$ python -q
>>> import numpy as np
>>> import numpy.linalg as la
>>> np.set_printoptions(precision=1, suppress=True, linewidth=140, legacy="1.25")
>>> def rd(a):
...     return np.round(a, 1) + 0
... 
>>> arr = np.load("out5.npy")
>>> print(arr)
[[ 3.  4.  0.  6.]
 [ 4.  3.  0.  6.]
 [ 0.  0. -1.  0.]
 [ 6.  6.  0.  8.]]
>>> evals, vecs = la.eigh(arr)
>>> print(rd(np.abs(vecs[:, -1])))
[0.5 0.5 0.  0.7]
>>> print(rd(vecs @ np.diag(evals) @ vecs.T))
[[ 3.  4.  0.  6.]
 [ 4.  3.  0.  6.]
 [ 0.  0. -1.  0.]
 [ 6.  6.  0.  8.]]
>>> print(rd(la.eigvalsh(arr @ arr)))
[  1.   1.   1. 256.]
>>> print(rd(evals))
[-1. -1. -1. 16.]
>>> print(np.abs(vecs[:, -1]).round(6).argmax())
3
>>> print(rd(vecs.T @ arr @ vecs))
[[-1.  0.  0.  0.]
 [ 0. -1.  0.  0.]
 [ 0.  0. -1.  0.]
 [ 0.  0.  0. 16.]]
>>> B = arr / np.sqrt((arr ** 2).mean(axis=1, keepdims=True))
>>> print(B[2])
[ 0.  0. -2.  0.]
>>> print(la.matrix_rank(arr - arr.mean(axis=1, keepdims=True)))
3
>>> print(la.matrix_rank(B) == la.matrix_rank(arr))
True
>>> print(rd(arr - arr.mean(axis=1, keepdims=True)))
[[-0.2  0.8 -3.2  2.8]
 [ 0.8 -0.2 -3.2  2.8]
 [ 0.2  0.2 -0.8  0.2]
 [ 1.   1.  -5.   3. ]]
>>> print(rd(la.norm(B, axis=1)))
[2. 2. 2. 2.]
>>> left, sigma, Vt = la.svd(arr)
>>> print(np.argmax(sigma[:-1] / (sigma[1:] + 1e-6)) + 1)
1
>>> print(rd(sigma))
[16.  1.  1.  1.]
>>> B = left[:, :1] @ np.diag(sigma[:1]) @ Vt[:1]
>>> print(rd(la.norm(arr - B, 2)), sigma[1])
1.0 1.0
>>> print(np.abs(arr - B).max())
1.0
>>> print(la.matrix_rank(B))
1
>>> print(la.matrix_rank(arr, rtol=0.05))
4
>>> def softmax(z):
...     e = np.exp(z - z.max(axis=-1, keepdims=True))
...     return e / e.sum(axis=-1, keepdims=True)
... 
>>> print(rd(softmax(arr[1] + 3)))
[0.1 0.  0.  0.8]
>>> print(rd(softmax(10 * arr[1])))
[0. 0. 0. 1.]
>>> att = arr @ arr.T / np.sqrt(4)
>>> print(softmax(att).round(6).argmax(axis=1))
[3 3 2 3]
>>> rng = np.random.default_rng(858656)
>>> data = (rng.random((5, 5)) < 0.3) + np.eye(5)
>>> data /= data.sum(axis=1, keepdims=True)
>>> print(rd(data))
[[0.5 0.  0.2 0.  0.2]
 [0.  1.  0.  0.  0. ]
 [0.2 0.2 0.2 0.2 0.2]
 [0.5 0.  0.  0.5 0. ]
 [0.  0.5 0.  0.  0.5]]
>>> # a transition matrix
>>> print(rd(la.det(data[::-1])))
0.0
>>> print(rd(la.eigvals(data).sum().real))
2.7
>>> print(rd(la.det(2 * data)), rd(la.det(data)))
0.8 0.0
>>> print(rd(np.poly(data)))
[ 1.  -2.7  2.7 -1.2  0.3  0. ]
>>> z = rng.permutation(5)
>>> B = data[:, z] * rng.choice([-1, 1], 5)
>>> print(rd(B))
[[0.2 0.  0.5 0.  0.2]
 [0.  1.  0.  0.  0. ]
 [0.2 0.2 0.2 0.2 0.2]
 [0.  0.  0.5 0.5 0. ]
 [0.  0.5 0.  0.  0.5]]
>>> left, _, Vt = la.svd(data.T @ B)
>>> print(rd(left @ Vt))
[[0. 0. 1. 0. 0.]
 [0. 1. 0. 0. 0.]
 [1. 0. 0. 0. 0.]
 [0. 0. 0. 1. 0.]
 [0. 0. 0. 0. 1.]]
>>> X = np.array([[4, 5, 6, 7, 8],
...     [9, 10, 11, 12, 13],
...     [14, 15, 16, 17, 18],
...     [19, 20, 21, 22, 23],
...     [24, 25, 26, 27, 28]])
>>> # looks like rank 2
>>> print(la.cond(X) > 100)
True
>>> print(np.abs(np.diag(la.qr(X)[1])) > 1e-9)
[ True  True False False False]
>>> left, sigma, Vt = la.svd(X)
>>> vecs = Vt[:(sigma > 1e-8).sum()]
>>> x = X[2] + 5 * X[4] + rng.integers(2) * np.eye(5)[0]
>>> print(x)
[135. 140. 146. 152. 158.]
>>> print(np.allclose(vecs.T @ vecs @ x, x))
False
>>> print(rd(vecs.T @ vecs))
[[ 0.6  0.4  0.2  0.  -0.2]
 [ 0.4  0.3  0.2  0.1  0. ]
 [ 0.2  0.2  0.2  0.2  0.2]
 [ 0.   0.1  0.2  0.3  0.4]
 [-0.2  0.   0.2  0.4  0.6]]
>>> print(rd(la.norm(x - vecs.T @ vecs @ x)))
0.6
>>> M = np.minimum.outer(np.arange(1, 6), np.arange(1, 6)) * -1
>>> print(M)
[[-1 -1 -1 -1 -1]
 [-1 -2 -2 -2 -2]
 [-1 -2 -3 -3 -3]
 [-1 -2 -3 -4 -4]
 [-1 -2 -3 -4 -5]]
>>> left, sigma, Vt = la.svd(M, full_matrices=False)
>>> print(left.shape, sigma.shape, Vt.shape)
(5, 5) (5,) (5, 5)
>>> print(rd(Vt @ Vt.T))
[[1. 0. 0. 0. 0.]
 [0. 1. 0. 0. 0.]
 [0. 0. 1. 0. 0.]
 [0. 0. 0. 1. 0.]
 [0. 0. 0. 0. 1.]]
>>> print(rd(np.abs(Vt[0])))
[0.2 0.3 0.5 0.5 0.6]
>>> u = np.array([2, 2, 3])
>>> print(np.correlate(M[3], M[1], "full"))
[ 2  6 12 20 27 24 19 12  4]
>>> print(np.convolve(M[3], u))
[ -2  -6 -13 -20 -25 -20 -12]
>>> print(rd(la.eigvalsh(M).min()))
-12.3
>>> print(np.all(la.eigvalsh(M) > 0))
False
>>> cent = np.sign(np.array([[3, 3, 8, 8], [0, 2, 0, 3], [4, 9, 6, 6], [7, 7, 3, 4]]))
>>> B = (np.tril(cent, -1) + np.eye(4)) @ (np.triu(cent, 1) + np.eye(4))
>>> evals = np.array([-3, 3, 0, 5])
>>> E = np.rint(B * evals @ la.inv(B)) + 0
>>> print(E)
[[-6.  3.  4. -1.]
 [ 0.  3. -2.  2.]
 [-6.  6. -3.  6.]
 [-6.  6. -8. 11.]]
>>> left, sigma, Vt = la.svd(E, full_matrices=False)
>>> print(rd(left.T @ left))
[[1. 0. 0. 0.]
 [0. 1. 0. 0.]
 [0. 0. 1. 0.]
 [0. 0. 0. 1.]]
>>> print(rd(np.sqrt((sigma ** 2).sum())), rd(la.norm(E)))
21.3 21.3
>>> print(rd(sigma))
[19.5  8.4  2.2  0. ]
>>> print(left.shape, sigma.shape, Vt.shape)
(4, 4) (4,) (4, 4)
>>> print(rd(left.T @ E @ Vt.T))
[[19.5  0.   0.   0. ]
 [ 0.   8.4  0.   0. ]
 [ 0.   0.   2.2  0. ]
 [ 0.   0.   0.   0. ]]
>>> print(rd(sigma / sigma[0]))
[1.  0.4 0.1 0. ]
>>> print((sigma > 1e-8).sum())
3
>>> r = la.matrix_rank(E)
>>> print(r)
3
>>> ns = la.svd(E)[2][r:].T
>>> print(ns.shape)
(4, 1)
>>> print(la.matrix_rank(E.T @ E), la.matrix_rank(E @ E.T))
3 3
>>> print(rd(ns @ ns.T))
[[0.1 0.  0.2 0.2]
 [0.  0.  0.  0. ]
 [0.2 0.  0.4 0.4]
 [0.2 0.  0.4 0.4]]
>>> print([int(la.matrix_rank(E[:i])) for i in range(1, len(E) + 1)])
[1, 2, 3, 3]
>>> print(np.allclose(E @ ns, 0))
True
>>> print([int(la.matrix_rank(np.delete(E, i, axis=0))) for i in range(4)])
[3, 3, 3, 3]
>>> print([int(la.matrix_rank(E[:, :j + 1])) for j in range(4)])
[1, 2, 3, 3]
>>> print(rd(la.matrix_power(E, 4)))
[[  162.    81.  -706.   625.]
 [    0.    81.  -544.   544.]
 [  162.   162. -1875.  1794.]
 [  162.   162. -2500.  2419.]]
>>> print(rd(np.abs(la.eigvals(E)).max()))
5.0
>>> print(np.allclose(E, E.T))
False
>>> print((E + E.T) / 2)
[[-6.   1.5 -1.  -3.5]
 [ 1.5  3.   2.   4. ]
 [-1.   2.  -3.  -1. ]
 [-3.5  4.  -1.  11. ]]
>>> print(np.trace(E))
5.0
>>> left, sigma, Vt = la.svd(E)
>>> print(np.argmax(sigma[:-1] / (sigma[1:] + 1e-6)) + 1)
3
>>> print(rd(sigma))
[19.5  8.4  2.2  0. ]
>>> B = left[:, :3] @ np.diag(sigma[:3]) @ Vt[:3]
>>> print(rd(la.norm(E - B, 2)), rd(sigma[3]))
0.0 0.0
>>> print(la.matrix_rank(B))
3
>>> print(rd(B))
[[-6.  3.  4. -1.]
 [ 0.  3. -2.  2.]
 [-6.  6. -3.  6.]
 [-6.  6. -8. 11.]]
>>> print(la.matrix_rank(E, rtol=0.05))
3
>>> B = E / la.norm(E, axis=1, keepdims=True)
>>> gram = B @ B.T
>>> print(rd(np.degrees(np.arccos(np.clip(gram[3, 1], -1, 1)))))
32.1
>>> print(rd(gram[3]))
[0.1 0.8 0.9 1. ]
>>> print(np.argwhere(np.triu(np.abs(gram) > 0.95, 1)))
[]
>>> mat = np.array([[-0.8, 1.1, 0.4],
...     [1.0, 0.0, 0.0],
...     [1.0, -1.9, -0.6],
...     [-0.6, 5.2, 1.7],
...     [1.4, 1.3, 0.3],
...     [1.0, -7.1, -2.3],
...     [1.7, -2.8, -0.9],
...     [0.7, 1.8, 0.6],
...     [-0.7, 3.0, 1.0],
...     [1.0, -1.4, -0.3]])
>>> x = np.array([3, 2, 2])
>>> rhs = mat @ x
>>> beta, lr = np.zeros(3), 1 / la.norm(mat, 2) ** 2
>>> for i in range(300):
...     beta -= lr * mat.T @ (mat @ beta - rhs)
...     if i % 50 == 0: print(i, round(la.norm(mat @ beta - rhs), 1))
... 
0 8.7
50 0.4
100 0.2
150 0.2
200 0.2
250 0.2
>>> print(rd(beta))
[3.  2.4 0.9]
>>> print(rd(la.cond(mat)))
57.0
>>> z = mat[:, 1] > np.median(mat[:, 1])
>>> u = mat[z].mean(axis=0) - mat[~z].mean(axis=0)
>>> print(rd(u))
[-1.1  5.1  1.6]
>>> print(((mat - mat.mean(axis=0)) @ u > 0).astype(int))
[1 0 0 1 1 0 0 1 1 0]
>>> print(np.argsort(-np.abs(u).round(6), kind="stable"))
[1 2 0]
>>> print(la.matrix_rank(mat, rtol=0.1))
2
>>> print(np.argsort(-la.norm(mat, axis=0).round(6), kind="stable")[:3])
[1 2 0]
>>> print(la.cond(mat) > 100)
False
>>> print(rd(np.abs(la.svd(mat)[2][-1])))
[0.  0.3 1. ]
>>> print(rd(la.norm(mat, 2) / la.norm(mat)))
1.0
>>> hat = mat @ la.solve(mat.T @ mat, mat.T)
>>> print(rd(hat))
[[ 0.1 -0.1 -0.1  0.1 -0.2 -0.1 -0.1  0.   0.1  0.1]
 [-0.1  0.1  0.1  0.   0.2  0.   0.2  0.1  0.   0.1]
 [-0.1  0.1  0.1 -0.1  0.1  0.1  0.2  0.1 -0.1  0.2]
 [ 0.1  0.  -0.1  0.3  0.1 -0.4 -0.1  0.1  0.2  0.1]
 [-0.2  0.2  0.1  0.1  0.6 -0.1  0.2  0.2 -0.1 -0.3]
 [-0.1  0.   0.1 -0.4 -0.1  0.5  0.1 -0.2 -0.2  0. ]
 [-0.1  0.2  0.2 -0.1  0.2  0.1  0.3  0.1 -0.1  0.2]
 [ 0.   0.1  0.1  0.1  0.2 -0.2  0.1  0.2  0.   0.2]
 [ 0.1  0.  -0.1  0.2 -0.1 -0.2 -0.1  0.   0.1  0.1]
 [ 0.1  0.1  0.2  0.1 -0.3  0.   0.2  0.2  0.1  0.7]]
>>> r = la.matrix_rank(X)
>>> print(r)
2
>>> ns = la.svd(X)[2][r:].T
>>> print(la.matrix_rank(X.T @ X), la.matrix_rank(X @ X.T))
2 2
>>> print([int(la.matrix_rank(X[:i])) for i in range(1, len(X) + 1)])
[1, 2, 2, 2, 2]
>>> print(rd(X @ ns))
[[0. 0. 0.]
 [0. 0. 0.]
 [0. 0. 0.]
 [0. 0. 0.]
 [0. 0. 0.]]
>>> print(ns.shape)
(5, 3)
>>> W0 = np.array([[-7.0, 0.0], [0.0, -3.0]])
>>> print(W0)
[[-7.  0.]
 [ 0. -3.]]
>>> print(rd(np.abs(la.eigvals(W0)).max()))
7.0
>>> print(rd(la.matrix_power(W0, 2)))
[[49.  0.]
 [ 0.  9.]]
>>> print(np.allclose(W0, W0.T))
True
>>> print((W0 + W0.T) / 2)
[[-7.  0.]
 [ 0. -3.]]
>>> print(W0 @ W0)
[[49.  0.]
 [ 0.  9.]]
>>> print(np.allclose(W0 @ W0.T, W0.T @ W0))
True
>>> evals, vecs = la.eigh(W0)
>>> x = np.array([2, 2])
>>> print(vecs * np.maximum(evals, 0) @ vecs.T)
[[0. 0.]
 [0. 0.]]
>>> print(np.abs(W0).sum(axis=1).max(), np.abs(evals).max())
7.0 7.0
>>> print((np.sign(vecs[:, -1].round(6)) == np.sign(vecs[0, -1].round(6))).astype(int))
[1 0]
>>> u, v = W0[0], W0[1]
>>> print(u @ v)
0.0
>>> pr = (u @ v) / (u @ u) * u
>>> print((v - pr) @ u)
0.0
>>> print(la.matrix_rank(np.outer(u, v)))
1
>>> print(v - pr)
[ 0. -3.]
>>> evals, vecs = la.eigh(arr)
>>> x = np.array([1, -2, 2, 1])
>>> print(x @ arr @ x)
-9.0
>>> print(rd(vecs * np.abs(evals) @ vecs.T))
[[4.5 3.5 0.  5.3]
 [3.5 4.5 0.  5.3]
 [0.  0.  1.  0. ]
 [5.3 5.3 0.  8.9]]
>>> u = np.array([3, 0, 0, 0, 1])
>>> J = u[np.abs(np.subtract.outer(np.arange(5), np.arange(5)))]
>>> print(J)
[[3 0 0 0 1]
 [0 3 0 0 0]
 [0 0 3 0 0]
 [0 0 0 3 0]
 [1 0 0 0 3]]
>>> evals, vecs = la.eigh(J)
>>> print((evals > 1e-8).sum(), (evals < -1e-8).sum())
5 0
>>> print(rd(la.svd(J, compute_uv=False)))
[4. 3. 3. 3. 2.]
>>> print(evals.sum(), np.trace(J))
15.0 15
>>> print(rd(la.eigvalsh(J @ J)))
[ 4.  9.  9.  9. 16.]
>>> print(rd(la.eigvalsh(J + 3 * np.eye(5))))
[5. 6. 6. 6. 7.]
>>> print(np.abs(vecs[:, -1]).round(6).argmax())
0
>>> print(rd(vecs.T @ J @ vecs))
[[2. 0. 0. 0. 0.]
 [0. 3. 0. 0. 0.]
 [0. 0. 3. 0. 0.]
 [0. 0. 0. 3. 0.]
 [0. 0. 0. 0. 4.]]
>>> print(rd(vecs.T @ vecs))
[[1. 0. 0. 0. 0.]
 [0. 1. 0. 0. 0.]
 [0. 0. 1. 0. 0.]
 [0. 0. 0. 1. 0.]
 [0. 0. 0. 0. 1.]]
>>> print(evals)
[2. 3. 3. 3. 4.]
>>> print(rd(np.abs(vecs[:, -1])))
[0.7 0.  0.  0.  0.7]
>>> T = np.stack([J, 5 * J, J[::-1]])
>>> print(np.einsum("bij,cij->bc", T, T))
[[  47  235   21]
 [ 235 1175  105]
 [  21  105   47]]
>>> print(rd(la.det(T)))
[   216. 675000.    216.]
>>> print(T.shape)
(3, 5, 5)
